% ipython --no-banner

In [1]: import numpy as np

In [2]: import numpy.linalg as la

In [3]: np.set_printoptions(precision=2, suppress=True, linewidth=160, legacy="1.25")

In [4]: arr = np.load("layer5.npy")

In [5]: arr
Out[5]: 
array([[-0.27, -0.22,  0.64],
       [-0.22,  2.25, -1.41],
       [ 0.64, -1.41,  0.02]])

In [6]: W1 = np.array([[3, 2], [0, -2], [-2, -2]])

In [7]: coef = np.array([1, 3])

In [8]: H = np.maximum(arr @ W1 + coef, 0)

In [9]: la.matrix_rank(H)
Out[9]: 2

In [10]: (H > 0).mean(axis=0)
Out[10]: array([0.67, 1.  ])

In [11]: C = np.array([[-4, 0], [-3, -1]])

In [12]: (H @ C).round(6).argmax(axis=1)
Out[12]: array([1, 1, 1])

In [13]: H @ C
Out[13]: 
array([[ -4.87,  -1.62],
       [-15.2 ,  -0.87],
       [-32.64,  -7.05]])

In [14]: rank = la.matrix_rank(arr)

In [15]: rank
Out[15]: 2

In [16]: ns = la.svd(arr)[2][rank:].T

In [17]: [int(la.matrix_rank(np.delete(arr, i, axis=0))) for i in range(3)]
Out[17]: [2, 2, 2]

In [18]: np.round(arr @ ns, 2) + 0
Out[18]: 
array([[0.],
       [0.],
       [0.]])

In [19]: ns @ ns.T
Out[19]: 
array([[0.64, 0.3 , 0.38],
       [0.3 , 0.14, 0.17],
       [0.38, 0.17, 0.22]])

In [20]: [int(la.matrix_rank(arr[:, :j + 1])) for j in range(3)]
Out[20]: [1, 2, 2]

In [21]: [round(float(la.det(arr[:i, :i])), 2) + 0 for i in range(1, 4)]
Out[21]: [-0.27, -0.66, 0.0]

In [22]: print(round(la.eigvalsh(arr).min(), 2))
-1.0

In [23]: rng = np.random.default_rng(79)

In [24]: labels = rng.permutation(3)

In [25]: labels
Out[25]: array([0, 2, 1])

In [26]: A2 = arr[labels][:, labels]

In [27]: np.round(np.sort(np.abs(la.eigvals(A2))), 2) + 0
Out[27]: array([0., 1., 3.])

In [28]: np.round(np.trace(A2), 2)
Out[28]: 2.0

In [29]: A2
Out[29]: 
array([[-0.27,  0.64, -0.22],
       [ 0.64,  0.02, -1.41],
       [-0.22, -1.41,  2.25]])

In [30]: print(round(float(la.det(arr)), 2))
0.0

In [31]: np.allclose(arr @ arr.T, arr.T @ arr)
Out[31]: True

In [32]: X = np.load("out14.npy")

In [33]: print(X)
[[1 0 0]
 [0 0 0]
 [0 0 1]]

In [34]: np.sort(la.eigvals(X))
Out[34]: array([0., 1., 1.])

In [35]: print(la.matrix_power(X - np.diag(np.diag(X)), 3))
[[0 0 0]
 [0 0 0]
 [0 0 0]]

In [36]: la.matrix_rank(X - X[0, 0] * np.eye(3))
Out[36]: 1

In [37]: x = np.array([0, -2, 2])

In [38]: X @ x
Out[38]: array([0, 0, 2])

In [39]: la.eigvalsh(2 * X - np.eye(3))
Out[39]: array([-1.,  1.,  1.])

In [40]: X @ X @ x
Out[40]: array([0, 0, 2])

In [41]: ev, V = la.eigh(X)

In [42]: la.svd(X, compute_uv=False)
Out[42]: array([1., 1., 0.])

In [43]: np.unique(ev.round(6) + 0, return_counts=True)[1]
Out[43]: array([1, 2])

In [44]: ev.sum(), np.trace(X)
Out[44]: (2.0, 2)

In [45]: la.eigvalsh(X + -2 * np.eye(3))
Out[45]: array([-2., -1., -1.])

In [46]: V.T @ X @ V
Out[46]: 
array([[0., 0., 0.],
       [0., 1., 0.],
       [0., 0., 1.]])

In [47]: V @ np.diag(ev) @ V.T
Out[47]: 
array([[1., 0., 0.],
       [0., 0., 0.],
       [0., 0., 1.]])

In [48]: F = np.load("test15.npy")

In [49]: print(F)
[[0.38 0.   0.38 0.25]
 [0.   0.67 0.   0.33]
 [0.12 0.25 0.25 0.38]
 [0.3  0.   0.3  0.4 ]]

In [50]: A2 = F + rng.integers(-2, 3, (4, 2)) @ rng.integers(-2, 3, (2, 4))

In [51]: print(A2)
[[ 2.38 -2.   -5.62  4.25]
 [ 6.   -5.33 -2.   -3.67]
 [-3.88  4.25  0.25  4.38]
 [ 0.3   0.   -3.7   4.4 ]]

In [52]: A2 - F
Out[52]: 
array([[ 2., -2., -6.,  4.],
       [ 6., -6., -2., -4.],
       [-4.,  4.,  0.,  4.],
       [ 0.,  0., -4.,  4.]])

In [53]: np.abs(A2 - F).sum(axis=1)
Out[53]: array([14., 18., 12.,  8.])
